$ ipython --no-banner

In [1]: import numpy as np

In [2]: np.set_printoptions(suppress=True, linewidth=100)

In [3]: X = np.loadtxt("run18.csv", delimiter=",")

In [4]: X
Out[4]: 
array([[ 9.,  6.,  2.,  0.,  8.,  8.,  9.,  5.,  8.,  0.],
       [ 6.,  9.,  6.,  4.,  5.,  1.,  8.,  5.,  2.,  9.],
       [ 7.,  2.,  7.,  8.,  8.,  7.,  5.,  0.,  5.,  6.],
       [ 0.,  5.,  5.,  2.,  0.,  0.,  6.,  4.,  4.,  5.],
       [ 3.,  2.,  7.,  0.,  5.,  3.,  2.,  6.,  7.,  4.],
       [ 4.,  8.,  6.,  7.,  9.,  9.,  9.,  9.,  0.,  2.],
       [ 1.,  8.,  9.,  9.,  2.,  3.,  7.,  6.,  6.,  8.],
       [ 1.,  5.,  4.,  8.,  4.,  5.,  6., 10.,  4.,  3.],
       [ 8.,  1.,  1.,  7.,  7.,  7.,  7.,  4., 14.,  3.],
       [ 0.,  2.,  9.,  4.,  8.,  6.,  5.,  8.,  7., 11.]])

In [5]: Q, R = np.linalg.qr(X)

In [6]: np.round(Q @ R, 2) + 0
Out[6]: 
array([[ 9.,  6.,  2.,  0.,  8.,  8.,  9.,  5.,  8.,  0.],
       [ 6.,  9.,  6.,  4.,  5.,  1.,  8.,  5.,  2.,  9.],
       [ 7.,  2.,  7.,  8.,  8.,  7.,  5.,  0.,  5.,  6.],
       [ 0.,  5.,  5.,  2.,  0.,  0.,  6.,  4.,  4.,  5.],
       [ 3.,  2.,  7.,  0.,  5.,  3.,  2.,  6.,  7.,  4.],
       [ 4.,  8.,  6.,  7.,  9.,  9.,  9.,  9.,  0.,  2.],
       [ 1.,  8.,  9.,  9.,  2.,  3.,  7.,  6.,  6.,  8.],
       [ 1.,  5.,  4.,  8.,  4.,  5.,  6., 10.,  4.,  3.],
       [ 8.,  1.,  1.,  7.,  7.,  7.,  7.,  4., 14.,  3.],
       [ 0.,  2.,  9.,  4.,  8.,  6.,  5.,  8.,  7., 11.]])

In [7]: Q.shape, R.shape
Out[7]: ((10, 10), (10, 10))

In [8]: np.trace(Q @ Q.T)
Out[8]: np.float64(10.0)

In [9]: np.round(Q.T @ Q, 2) + 0
Out[9]: 
array([[1., 0., 0., 0., 0., 0., 0., 0., 0., 0.],
       [0., 1., 0., 0., 0., 0., 0., 0., 0., 0.],
       [0., 0., 1., 0., 0., 0., 0., 0., 0., 0.],
       [0., 0., 0., 1., 0., 0., 0., 0., 0., 0.],
       [0., 0., 0., 0., 1., 0., 0., 0., 0., 0.],
       [0., 0., 0., 0., 0., 1., 0., 0., 0., 0.],
       [0., 0., 0., 0., 0., 0., 1., 0., 0., 0.],
       [0., 0., 0., 0., 0., 0., 0., 1., 0., 0.],
       [0., 0., 0., 0., 0., 0., 0., 0., 1., 0.],
       [0., 0., 0., 0., 0., 0., 0., 0., 0., 1.]])

In [10]: np.round(np.abs(np.diag(R)), 2)
Out[10]: array([16.03, 13.44, 11.26, 10.26,  6.55,  3.57,  3.63,  6.06,  3.8 ,  1.72])

In [11]: B = X / np.linalg.norm(X, axis=1, keepdims=True)

In [12]: cov = B @ B.T

In [13]: np.round(np.linalg.norm(B, axis=1), 2)
Out[13]: array([1., 1., 1., 1., 1., 1., 1., 1., 1., 1.])

In [14]: (cov - 2 * np.eye(10)).round(6).argmax(axis=1)
Out[14]: array([8, 6, 8, 6, 9, 7, 3, 5, 0, 4])

In [15]: np.argwhere(np.triu(np.abs(cov) > 0.95, 1))
Out[15]: array([], shape=(0, 2), dtype=int64)

In [16]: np.round(np.degrees(np.arccos(np.clip(cov[3, 2], -1, 1))), 2)
Out[16]: np.float64(52.5)
